In [1]: import numpy as np

In [2]: np.set_printoptions(precision=1, suppress=True, linewidth=200, legacy="1.25")

In [3]: arr = np.array([[0, 1, 0, 0], [1, 0, 0, 0], [0, 0, 0, 0], [0, 0, 0, 0]])

In [4]: arr
Out[4]: 
array([[0, 1, 0, 0],
       [1, 0, 0, 0],
       [0, 0, 0, 0],
       [0, 0, 0, 0]])

In [5]: np.unique(arr.round(6), axis=0).shape
Out[5]: (3, 4)

In [6]: Uu, sig, vt = np.linalg.svd(arr, full_matrices=False)

In [7]: sig
Out[7]: array([1., 1., 0., 0.])

In [8]: print((sig > 1e-8).sum())
2

In [9]: vt @ vt.T
Out[9]: 
array([[1., 0., 0., 0.],
       [0., 1., 0., 0.],
       [0., 0., 1., 0.],
       [0., 0., 0., 1.]])

In [10]: x0 = np.array([4, 5, 3, 0])

In [11]: arr * x0
Out[11]: 
array([[0, 5, 0, 0],
       [4, 0, 0, 0],
       [0, 0, 0, 0],
       [0, 0, 0, 0]])

In [12]: print(np.linalg.norm(arr @ x0) <= np.linalg.norm(arr, 2) * np.linalg.norm(x0) + 1e-9)
True

In [13]: arr @ np.eye(4)[0]
Out[13]: array([0., 1., 0., 0.])

In [14]: (arr @ x0).argmax()
Out[14]: 0

In [15]: print(np.einsum("ij,j->i", arr, x0))
[5 4 0 0]

In [16]: Uu, sig, vt = np.linalg.svd(arr)

In [17]: evecs = vt[:(sig > 1e-8).sum()]

In [18]: rng = np.random.default_rng(48619)

In [19]: x0 = arr[3] + 2 * arr[2] + rng.integers(2) * np.eye(4)[2]

In [20]: x0
Out[20]: array([0., 0., 0., 0.])

In [21]: np.allclose(evecs.T @ evecs @ x0, x0)
Out[21]: True

In [22]: evecs.T @ evecs
Out[22]: 
array([[1., 0., 0., 0.],
       [0., 1., 0., 0.],
       [0., 0., 0., 0.],
       [0., 0., 0., 0.]])

In [23]: M = np.load("m.npy")

In [24]: print(M)
[[3 0 1 0]
 [0 1 1 1]
 [3 1 1 0]
 [1 2 3 3]]

In [25]: other = np.array([[5, 4], [0, 3], [2, 4], [5, 3]])

In [26]: print(np.einsum("ik,kj->ji", M, other))
[[17  7 17 26]
 [16 10 19 31]]

In [27]: np.linalg.matrix_rank(np.vstack([M, other.T]))
Out[27]: 4

In [28]: np.einsum("ij->j", M)
Out[28]: array([7, 4, 6, 4])

In [29]: other.T @ M.T
Out[29]: 
array([[17,  7, 17, 26],
       [16, 10, 19, 31]])

In [30]: print(np.einsum("ik,kj->ij", M, other))
[[17 16]
 [ 7 10]
 [17 19]
 [26 31]]

In [31]: print(M @ other)
[[17 16]
 [ 7 10]
 [17 19]
 [26 31]]

In [32]: print((M - M.T) / 2)
[[ 0.   0.  -1.  -0.5]
 [ 0.   0.   0.  -0.5]
 [ 1.   0.   0.  -1.5]
 [ 0.5  0.5  1.5  0. ]]

In [33]: np.sort(np.abs(np.linalg.eigvals(M)))
Out[33]: array([0.2, 0.3, 3.4, 4.5])

In [34]: np.trace(M)
Out[34]: 8

In [35]: np.linalg.matrix_power(M, 4)
Out[35]: 
array([[196,  24,  73,   8],
       [184,  74, 121,  65],
       [227,  41,  98,  24],
       [569, 210, 355, 180]])
